% python3 -q
>>> import numpy as np
>>> from numpy import linalg as LA
>>> np.set_printoptions(suppress=True, linewidth=160)
>>> arr = np.load("data.npy")
>>> arr
array([[  2.36,   8.56,  -5.88],
       [  1.04,   5.4 ,  -3.99],
       [  0.58,   4.12,  -3.24],
       [  0.04,   2.19,  -2.11],
       [  0.04,   2.17,  -2.1 ],
       [ -0.14,   0.49,  -0.98],
       [ -0.11,   0.28,  -0.78],
       [ -0.08,   0.16,  -0.61],
       [ -0.03,   0.04,  -0.34],
       [  0.  ,   0.  ,  -0.04],
       [ -0.19,   0.09,   0.93],
       [ -0.69,   0.15,   1.99],
       [ -0.89,   0.15,   2.33],
       [ -0.98,   0.14,   2.48],
       [ -3.71,  -0.45,   6.27],
       [ -5.45,  -1.06,   8.42],
       [ -7.47,  -1.88,  10.81],
       [ -9.64,  -2.86,  13.33],
       [-10.55,  -3.29,  14.36],
       [-11.01,  -3.51,  14.88]])
>>> Xc = arr - arr.mean(axis=0)
>>> Uu, sigma, Vh = LA.svd(Xc, full_matrices=False)
>>> np.round(Vh[0] * np.sign(Vh[0, np.abs(Vh[0]).argmax()]), 2)
array([-0.51, -0.31,  0.8 ])
>>> round(float((sigma ** 2).sum() ** 2 / (sigma ** 4).sum()), 2)
1.09
>>> np.round(np.abs(Vh[-1]), 2)
array([0.77, 0.25, 0.59])
>>> sigma.round(2)
array([34.56,  7.03,  2.29])
>>> proj = arr @ LA.solve(arr.T @ arr, arr.T)
>>> np.allclose(proj @ proj, proj)
True
>>> round(float(np.trace(proj)), 2)
3.0
>>> np.round(LA.eigvalsh(proj), 2) + 0
array([0., 0., 0., 0., 0., 0., 0., 0., 0., 0., 0., 0., 0., 0., 0., 0., 0., 1., 1., 1.])
>>> np.round(np.diag(proj), 2) + 0
array([0.59, 0.23, 0.17, 0.12, 0.12, 0.06, 0.04, 0.03, 0.01, 0.  , 0.04, 0.1 , 0.11, 0.12, 0.16, 0.14, 0.15, 0.22, 0.28, 0.31])
>>> cov = np.cov(arr, rowvar=False)
>>> np.argsort(-arr.std(axis=0).round(6), kind="stable")
array([2, 0, 1])
>>> cov.shape
(3, 3)
>>> np.round(np.median(arr, axis=0), 2)
array([-0.16,  0.15,  0.44])
>>> np.round(LA.eigvalsh(cov)[::-1], 2)
array([62.87,  2.6 ,  0.28])
>>> round(np.corrcoef(arr[:, 2], arr[:, 0])[0, 1], 2)
np.float64(-0.98)
>>> m1 = np.array([[3, 0, 0], [1, -1, 0], [5, 0, 0]])
>>> m1
array([[ 3,  0,  0],
       [ 1, -1,  0],
       [ 5,  0,  0]])
>>> Uu, sigma, Vh = LA.svd(m1)
>>> evecs = Vh[:(sigma > 1e-8).sum()]
>>> rng = np.random.default_rng(160)
>>> vec = m1[1] + -3 * m1[2] + rng.integers(2) * np.eye(3)[2]
>>> vec
array([-14.,  -1.,   0.])
>>> np.round(evecs.T @ evecs, 2) + 0
array([[1., 0., 0.],
       [0., 1., 0.],
       [0., 0., 0.]])
>>> np.round(np.diag(evecs.T @ evecs), 2)
array([1., 1., 0.])
>>> round(LA.norm(vec - evecs.T @ evecs @ vec), 2)
np.float64(0.0)
>>> rk = LA.matrix_rank(m1)
>>> rk
np.int64(2)
>>> null = LA.svd(m1)[2][rk:].T
>>> null @ null.T
array([[0., 0., 0.],
       [0., 0., 0.],
       [0., 0., 1.]])
>>> [int(LA.matrix_rank(np.delete(m1, i, axis=0))) for i in range(3)]
[2, 1, 2]
>>> vec = np.array([7, 0, 1])
>>> a = np.maximum(m1 @ vec, 0)
>>> np.round(np.tanh(m1 @ vec), 2)
array([1., 1., 1.])
>>> np.flatnonzero(a > 1e-9)
array([0, 1, 2])
>>> [int(LA.matrix_rank(LA.matrix_power(m1, p))) for p in range(1, 4)]
[2, 2, 2]
>>> LA.matrix_rank(m1 - m1[0, 0] * np.eye(3))
np.int64(2)
>>> Y = m1 / np.sqrt((m1 ** 2).mean(axis=1, keepdims=True))
>>> LA.matrix_rank(m1 - m1.mean(axis=1, keepdims=True))
np.int64(2)
>>> np.round(m1 - m1.mean(axis=1, keepdims=True), 2)
array([[ 2.  , -1.  , -1.  ],
       [ 1.  , -1.  ,  0.  ],
       [ 3.33, -1.67, -1.67]])
>>> LA.matrix_rank(Y) == LA.matrix_rank(m1)
np.True_
>>> X = np.load("a.npy")
>>> X
array([[-3, -1,  7,  2],
       [-7, -2,  7,  2],
       [-5,  0, -4, -1],
       [ 4,  1,  0,  0]])
>>> # null space of dimension 1
>>> LA.cond(X) > 100
np.True_
>>> round(LA.norm(X, 2) / LA.norm(X), 2)
np.float64(0.86)
>>> LA.matrix_rank(X, rtol=0.1)
np.int64(2)
>>> (X - X.T) / 2
array([[ 0. ,  3. ,  6. , -1. ],
       [-3. ,  0. ,  3.5,  0.5],
       [-6. , -3.5,  0. , -0.5],
       [ 1. , -0.5,  0.5,  0. ]])
>>> np.allclose(X, X.T)
False
>>> (X + X.T) / 2
array([[-3. , -4. ,  1. ,  3. ],
       [-4. , -2. ,  3.5,  1.5],
       [ 1. ,  3.5, -4. , -0.5],
       [ 3. ,  1.5, -0.5,  0. ]])
>>> round(LA.det(X), 2)
np.float64(0.0)
>>> X @ X
array([[-11,   7, -56, -15],
       [  8,  13, -91, -25],
       [ 31,   4, -19,  -6],
       [-19,  -6,  35,  10]])
>>> round(float(np.abs(LA.eigvals(X)).max()), 2)
6.19
>>> np.round(np.sort(np.abs(LA.eigvals(X))), 2) + 0
array([0.  , 0.68, 6.19, 6.19])
>>> np.trace(X)
np.int64(-9)
>>> np.allclose(X @ X.T, X.T @ X)
False
>>> Y = np.array([[3, 1, -3], [3, 3, -2]])
>>> W2 = np.kron(Y, X)
>>> np.round(LA.norm(W2, 2), 2), round(float(LA.norm(Y, 2) * LA.norm(X, 2)), 2)
(np.float64(80.99), 80.99)
>>> LA.matrix_rank(W2)
np.int64(6)
>>> W2.shape
(8, 12)
>>> W2 = np.sign(np.array([[1, 2, 2], [-1, 1, 1], [0, 1, 0]]))
>>> Y = (np.tril(W2, -1) + np.eye(3)) @ (np.triu(W2, 1) + np.eye(3))
>>> w = np.array([2, 1, 9])
>>> F = np.rint(Y * w @ LA.inv(Y)) + 0
>>> F
array([[ -7.,  -9.,   8.],
       [  0.,   2.,   0.],
       [-16., -16.,  17.]])
>>> Y = np.array([[0, 0], [2, 0], [2, 1]])
>>> F @ Y
array([[-2.,  8.],
       [ 4.,  0.],
       [ 2., 17.]])
>>> Y.T @ F.T
array([[-2.,  4.,  2.],
       [ 8.,  0., 17.]])
>>> LA.matrix_rank(np.vstack([F, Y.T]))
np.int64(3)
>>> np.einsum("ik,kj->ij", F, Y)
array([[-2.,  8.],
       [ 4.,  0.],
       [ 2., 17.]])
